% ipython --no-banner

In [1]: import numpy as np

In [2]: np.set_printoptions(precision=3, suppress=True, linewidth=140)

In [3]: mat = np.array([[1, 2, -3, 2, -3, 0, -1, 0, 0, -3, 1, -2, 1],
   ...:     [-2, 2, 1, 2, 1, 1, -1, -1, -3, -1, -1, -2, -3],
   ...:     [-1, 2, 0, 1, 2, 0, -3, 2, -2, -2, 2, 3, -3],
   ...:     [1, 2, -3, 2, -3, 0, -1, 0, 0, -3, 1, -2, 1]])

In [4]: left, s, Vh = np.linalg.svd(mat)

In [5]: print(np.argmax(s[:-1] / (s[1:] + 1e-6)) + 1)
3

In [6]: Y = left[:, :3] @ np.diag(s[:3]) @ Vh[:3]

In [7]: round(float(np.linalg.norm(mat - Y, 2)), 3), np.round(s[3], 3)
Out[7]: (0.0, np.float64(0.0))

In [8]: round(float(np.linalg.norm(mat - Y) / np.linalg.norm(mat)), 3)
Out[8]: 0.0

In [9]: Y.round(3) + 0
Out[9]: 
array([[ 1.,  2., -3.,  2., -3.,  0., -1.,  0.,  0., -3.,  1., -2.,  1.],
       [-2.,  2.,  1.,  2.,  1.,  1., -1., -1., -3., -1., -1., -2., -3.],
       [-1.,  2.,  0.,  1.,  2.,  0., -3.,  2., -2., -2.,  2.,  3., -3.],
       [ 1.,  2., -3.,  2., -3.,  0., -1.,  0.,  0., -3.,  1., -2.,  1.]])

In [10]: print(np.linalg.matrix_rank(mat, rtol=0.05))
3

In [11]: np.allclose(mat[:-1].T @ np.linalg.lstsq(mat[:-1].T, mat[-1])[0], mat[-1])
Out[11]: True

In [12]: print(np.unique(mat.round(6), axis=0).shape)
(3, 13)

In [13]: Y = np.array([[2, 1],
    ...:     [1, 2],
    ...:     [0, 1],
    ...:     [0, 0],
    ...:     [1, 2],
    ...:     [2, 1],
    ...:     [1, 1],
    ...:     [1, 1],
    ...:     [1, 1],
    ...:     [1, 0],
    ...:     [2, 1],
    ...:     [0, 2],
    ...:     [0, 2]])

In [14]: Y @ mat
ValueError: matmul: Input operand 1 has a mismatch in its core dimension 0, with gufunc signature (n?,k),(k,m?)->(n?,m?) (size 4 is different from 2)


In [15]: np.einsum("ik,kj->ij", mat, Y)
Out[15]: 
array([[ -1,  -6],
       [ -7, -10],
       [  1,   6],
       [ -1,  -6]])

In [16]: np.einsum("ij->j", mat)
Out[16]: array([-1,  8, -5,  7, -3,  1, -6,  1, -5, -9,  3, -3, -4])

In [17]: np.linalg.matrix_rank(np.vstack([mat, Y.T]))
Out[17]: np.int64(5)

In [18]: mat @ Y
Out[18]: 
array([[ -1,  -6],
       [ -7, -10],
       [  1,   6],
       [ -1,  -6]])

In [19]: np.vstack([mat, Y.T]).shape
Out[19]: (6, 13)

In [20]: X = np.load("run4.npy")

In [21]: print(X)
[[ 2. -1.  0.  0.  0.  0.  0.  0.  0.  0.]
 [-1.  2. -1.  0.  0.  0.  0.  0.  0.  0.]
 [ 0. -1.  1. -1.  0.  0.  0.  0.  0.  0.]
 [ 0.  0. -1.  0. -1.  0.  0.  0.  0.  0.]
 [ 0.  0.  0. -1.  2. -1.  0.  0.  0.  0.]
 [ 0.  0.  0.  0. -1.  0. -1.  0.  0.  0.]
 [ 0.  0.  0.  0.  0. -1.  0. -1.  0.  0.]
 [ 0.  0.  0.  0.  0.  0. -1.  1. -1.  0.]
 [ 0.  0.  0.  0.  0.  0.  0. -1.  1. -1.]
 [ 0.  0.  0.  0.  0.  0.  0.  0. -1. -1.]]

In [22]: evals, evecs = np.linalg.eigh(X)

In [23]: x = np.array([1, 0, 1, 0, 0, -1, -1, -1, 2, 0])

In [24]: np.round(x @ X @ x / (x @ x), 3), np.round(evals[0], 3), np.round(evals[-1], 3)
Out[24]: (np.float64(0.889), np.float64(-1.572), np.float64(3.304))

In [25]: Q, evecs = np.linalg.qr(X[:, :4])[0], np.linalg.qr(X[:, 4:])[0]

In [26]: s = np.linalg.svd(Q.T @ evecs, compute_uv=False)

In [27]: print(s.round(3) + 0)
[0.996 0.734 0.    0.   ]

In [28]: round(float(np.linalg.norm(Q @ Q.T - evecs @ evecs.T, 2)), 3)
Out[28]: 1.0

In [29]: (s > 0.9).sum()
Out[29]: np.int64(1)

In [30]: Q, r_ = np.linalg.qr(X)

In [31]: np.allclose(r_.T @ r_, X.T @ X)
Out[31]: True

In [32]: print(np.round(Q @ r_, 3) + 0)
[[ 2. -1.  0.  0.  0.  0.  0.  0.  0.  0.]
 [-1.  2. -1.  0.  0.  0.  0.  0.  0.  0.]
 [ 0. -1.  1. -1.  0.  0.  0.  0.  0.  0.]
 [ 0.  0. -1.  0. -1.  0.  0.  0.  0.  0.]
 [ 0.  0.  0. -1.  2. -1.  0.  0.  0.  0.]
 [ 0.  0.  0.  0. -1.  0. -1.  0.  0.  0.]
 [ 0.  0.  0.  0.  0. -1.  0. -1.  0.  0.]
 [ 0.  0.  0.  0.  0.  0. -1.  1. -1.  0.]
 [ 0.  0.  0.  0.  0.  0.  0. -1.  1. -1.]
 [ 0.  0.  0.  0.  0.  0.  0.  0. -1. -1.]]

In [33]: np.round(Q.T @ Q, 3) + 0
Out[33]: 
array([[1., 0., 0., 0., 0., 0., 0., 0., 0., 0.],
       [0., 1., 0., 0., 0., 0., 0., 0., 0., 0.],
       [0., 0., 1., 0., 0., 0., 0., 0., 0., 0.],
       [0., 0., 0., 1., 0., 0., 0., 0., 0., 0.],
       [0., 0., 0., 0., 1., 0., 0., 0., 0., 0.],
       [0., 0., 0., 0., 0., 1., 0., 0., 0., 0.],
       [0., 0., 0., 0., 0., 0., 1., 0., 0., 0.],
       [0., 0., 0., 0., 0., 0., 0., 1., 0., 0.],
       [0., 0., 0., 0., 0., 0., 0., 0., 1., 0.],
       [0., 0., 0., 0., 0., 0., 0., 0., 0., 1.]])

In [34]: np.trace(Q @ Q.T)
Out[34]: np.float64(10.0)

In [35]: print(Q.shape, r_.shape)
(10, 10) (10, 10)

In [36]: np.abs(np.diag(r_))
Out[36]: array([2.236, 1.673, 1.035, 1.265, 1.744, 1.06 , 1.264, 1.059, 1.03 , 0.08 ])

In [37]: Y = X / np.sqrt((X ** 2).mean(axis=1, keepdims=True))

In [38]: print(np.linalg.matrix_rank(X - X.mean(axis=1, keepdims=True)))
9

In [39]: np.linalg.norm(Y, axis=1)
Out[39]: array([3.162, 3.162, 3.162, 3.162, 3.162, 3.162, 3.162, 3.162, 3.162, 3.162])

In [40]: F = np.loadtxt("mat.csv", delimiter=",")

In [41]: F
Out[41]: 
array([[1., 0., 1., 1., 1., 1., 0., 1., 0., 2.],
       [0., 1., 1., 0., 0., 1., 3., 3., 3., 0.],
       [2., 1., 3., 2., 1., 0., 3., 3., 1., 0.],
       [2., 1., 3., 2., 1., 0., 3., 3., 1., 0.],
       [0., 3., 1., 3., 1., 1., 1., 2., 3., 3.],
       [2., 2., 0., 1., 0., 1., 1., 0., 3., 2.],
       [1., 3., 1., 0., 2., 0., 0., 2., 2., 2.]])

In [42]: print(np.abs(np.diag(np.linalg.qr(F)[1])) > 1e-9)
[ True  True  True  True  True  True False]

In [43]: np.unique(F.round(6), axis=0).shape
Out[43]: (6, 10)

In [44]: print(np.linalg.matrix_rank(F, rtol=0.1))
6

In [45]: np.argsort(-np.linalg.norm(F, axis=0).round(6), kind="stable")[:3]
Out[45]: array([7, 8, 6])

In [46]: np.linalg.cond(F) > 100
Out[46]: np.True_

In [47]: print(round(np.linalg.norm(F, 2) / np.linalg.norm(F), 3))
0.844

In [48]: feats = np.loadtxt("out6.csv", delimiter=",")

In [49]: print(feats)
[[-6.  0.  0.  8.  3.  0.  0. -8.  6.  0.  0. -6.]
 [ 0.  2.  2.  0.  0. -1. -2.  0.  0. -5.  2.  0.]
 [ 0.  3. -4.  0.  0.  7. -5.  0.  0.  1. -9.  0.]
 [ 3.  0.  0.  9.  2.  0.  0. -4.  3.  0.  0. -7.]
 [ 8.  0.  0. -9. -1.  0.  0.  2. -8.  0.  0.  4.]
 [ 0. -5. -7.  0.  0.  1. -3.  0.  0. -6. -5.  0.]
 [ 0. -3.  9.  0.  0. -2.  8.  0.  0. -7. -1.  0.]
 [-1.  0.  0. -6. -4.  0.  0.  9.  7.  0.  0.  2.]
 [-7.  0.  0.  8.  1.  0.  0.  7. -9.  0.  0. -3.]
 [ 0. -6.  2.  0.  0.  0.  0.  0.  0.  9. -9.  0.]
 [ 0.  8. -1.  0.  0.  4.  3.  0.  0. -3. -2.  0.]
 [-7.  0.  0. -7. -2.  0.  0. -9.  4.  0.  0.  2.]]

In [50]: rng = np.random.default_rng(741001)

In [51]: Y = feats + rng.integers(-2, 3, (12, 8)) @ rng.integers(-2, 3, (8, 12))

In [52]: Y
Out[52]: 
array([[-15.,   1.,  -2.,  13.,  11.,  -8.,   6.,  -4.,  12.,  -5.,   5.,  -7.],
       [  0.,   4.,   4.,  -1.,   0.,   4.,   4.,   1.,  -3.,  -7.,   8.,  -3.],
       [ -1.,   2.,  -4.,  -3.,   1.,   3.,  -1.,  10.,  -2.,  -9.,  -8.,  -9.],
       [ -4.,  -3.,   3.,   6.,   3.,  -4.,   2.,   3.,   6., -11.,  -3., -14.],
       [ 19.,   8.,   4., -19.,  -6.,   2.,   0.,  -7., -19.,  -6.,  -2.,   5.],
       [ -1.,  -5.,   5.,  -7.,  -5.,  -4., -11.,  -5.,   2., -12., -12.,  -3.],
       [ -4.,  -7.,   8.,   0.,  -3.,   4.,  14.,   3., -11., -15.,  -1.,   4.],
       [ -2.,   5.,   8., -11.,  -3.,  -8.,  -5.,   0.,  15.,  -3.,  -4.,   1.],
       [ -4., -11.,  -4.,  11.,  -4.,   7.,   4.,  14., -13.,   8.,   6.,  -2.],
       [  0.,   3.,  -2.,   3.,  12., -13.,   3.,   3.,  13.,  10.,  -2.,  -8.],
       [  2.,   4.,  -2.,  -4.,  -1.,   2.,   8.,   3.,   1.,  -6.,   0.,  -3.],
       [ -7.,  10.,  -9.,   1.,   5.,   6.,   1.,  -6.,  -1.,   3.,   2.,   3.]])

In [53]: Y - feats
Out[53]: 
array([[ -9.,   1.,  -2.,   5.,   8.,  -8.,   6.,   4.,   6.,  -5.,   5.,  -1.],
       [  0.,   2.,   2.,  -1.,   0.,   5.,   6.,   1.,  -3.,  -2.,   6.,  -3.],
       [ -1.,  -1.,   0.,  -3.,   1.,  -4.,   4.,  10.,  -2., -10.,   1.,  -9.],
       [ -7.,  -3.,   3.,  -3.,   1.,  -4.,   2.,   7.,   3., -11.,  -3.,  -7.],
       [ 11.,   8.,   4., -10.,  -5.,   2.,   0.,  -9., -11.,  -6.,  -2.,   1.],
       [ -1.,   0.,  12.,  -7.,  -5.,  -5.,  -8.,  -5.,   2.,  -6.,  -7.,  -3.],
       [ -4.,  -4.,  -1.,   0.,  -3.,   6.,   6.,   3., -11.,  -8.,   0.,   4.],
       [ -1.,   5.,   8.,  -5.,   1.,  -8.,  -5.,  -9.,   8.,  -3.,  -4.,  -1.],
       [  3., -11.,  -4.,   3.,  -5.,   7.,   4.,   7.,  -4.,   8.,   6.,   1.],
       [  0.,   9.,  -4.,   3.,  12., -13.,   3.,   3.,  13.,   1.,   7.,  -8.],
       [  2.,  -4.,  -1.,  -4.,  -1.,  -2.,   5.,   3.,   1.,  -3.,   2.,  -3.],
       [  0.,  10.,  -9.,   8.,   7.,   6.,   1.,   3.,  -5.,   3.,   2.,   1.]])

In [54]: np.linalg.matrix_rank(Y - feats, tol=1e-8)
Out[54]: np.int64(8)

In [55]: print(np.round(np.linalg.svd(Y - feats, compute_uv=False), 3) + 0)
[37.743 36.225 28.26  22.162 16.188 10.959  7.646  4.115  0.     0.     0.     0.   ]

In [56]: Q, evecs = np.linalg.qr(Y[:, :11])[0], np.linalg.qr(Y[:, 11:])[0]

In [57]: s = np.linalg.svd(Q.T @ evecs, compute_uv=False)

In [58]: np.degrees(np.arccos(s.clip(0, 1)))
Out[58]: array([12.18])

In [59]: idx = rng.permutation(12)

In [60]: idx
Out[60]: array([ 9,  7, 10,  8, 11,  0,  1,  4,  6,  5,  3,  2])

In [61]: Y = feats[idx][:, idx]

In [62]: np.sort(np.abs(np.linalg.eigvals(Y)))
Out[62]: array([ 1.905,  2.9  ,  5.466,  6.522,  6.522,  8.285,  8.285, 12.342, 14.13 , 14.13 , 15.475, 15.716])

In [63]: np.allclose(feats @ feats.T, feats.T @ feats)
Out[63]: False

In [64]: print(np.sort(np.abs(np.linalg.eigvals(feats))))
[ 1.905  2.9    5.466  6.522  6.522  8.285  8.285 12.342 14.13  14.13  15.475 15.716]

In [65]: np.allclose(feats, feats.T)
Out[65]: False

In [66]: print((feats + feats.T) / 2)
[[-6.   0.   0.   5.5  5.5  0.   0.  -4.5 -0.5  0.   0.  -6.5]
 [ 0.   2.   2.5  0.   0.  -3.  -2.5  0.   0.  -5.5  5.   0. ]
 [ 0.   2.5 -4.   0.   0.   0.   2.   0.   0.   1.5 -5.   0. ]
 [ 5.5  0.   0.   9.  -3.5  0.   0.  -5.   5.5  0.   0.  -7. ]
 [ 5.5  0.   0.  -3.5 -1.   0.   0.  -1.  -3.5  0.   0.   1. ]
 [ 0.  -3.   0.   0.   0.   1.  -2.5  0.   0.  -3.  -0.5  0. ]
 [ 0.  -2.5  2.   0.   0.  -2.5  8.   0.   0.  -3.5  1.   0. ]
 [-4.5  0.   0.  -5.  -1.   0.   0.   9.   7.   0.   0.  -3.5]
 [-0.5  0.   0.   5.5 -3.5  0.   0.   7.  -9.   0.   0.   0.5]
 [ 0.  -5.5  1.5  0.   0.  -3.  -3.5  0.   0.   9.  -6.   0. ]
 [ 0.   5.  -5.   0.   0.  -0.5  1.   0.   0.  -6.  -2.   0. ]
 [-6.5  0.   0.  -7.   1.   0.   0.  -3.5  0.5  0.   0.   2. ]]

In [67]: print(np.linalg.matrix_power(feats, 4))
[[-15900.      0.      0.  46658.  15309.      0.      0.  -4768. -24487.      0.      0. -22703.]
 [     0.  10395.  -1105.      0.      0.    430.    877.      0.      0. -10439.   9525.      0.]
 [     0.  -3722.   5770.      0.      0.   -433.   4121.      0.      0.   8819.  -9324.      0.]
 [  8112.      0.      0.  43019.  14289.      0.      0.  -9768.  -2772.      0.      0. -27030.]
 [ 19870.      0.      0. -35076.  -8902.      0.      0.  -6736.  17413.      0.      0.  16449.]
 [     0.   1387.   5327.      0.      0.   1039.   1841.      0.      0. -12064.  -3799.      0.]
 [     0.  10147.  -4002.      0.      0.   -103.   -139.      0.      0. -12853.  13325.      0.]
 [-24614.      0.      0. -25225. -13153.      0.      0.  19185.  15102.      0.      0.  14917.]
 [ 18143.      0.      0.  -1946.  -3225.      0.      0.  23791. -20011.      0.      0.   4525.]
 [     0. -27279.   2315.      0.      0.  -3489.  -1529.      0.      0.  36865. -21770.      0.]
 [     0.  11734.   -371.      0.      0.   1020.   1479.      0.      0. -17265.   8104.      0.]
 [-27878.      0.      0.    421.   1888.      0.      0.  -6945. -13699.      0.      0.   4765.]]

In [68]: print(np.trace(feats))
18.0
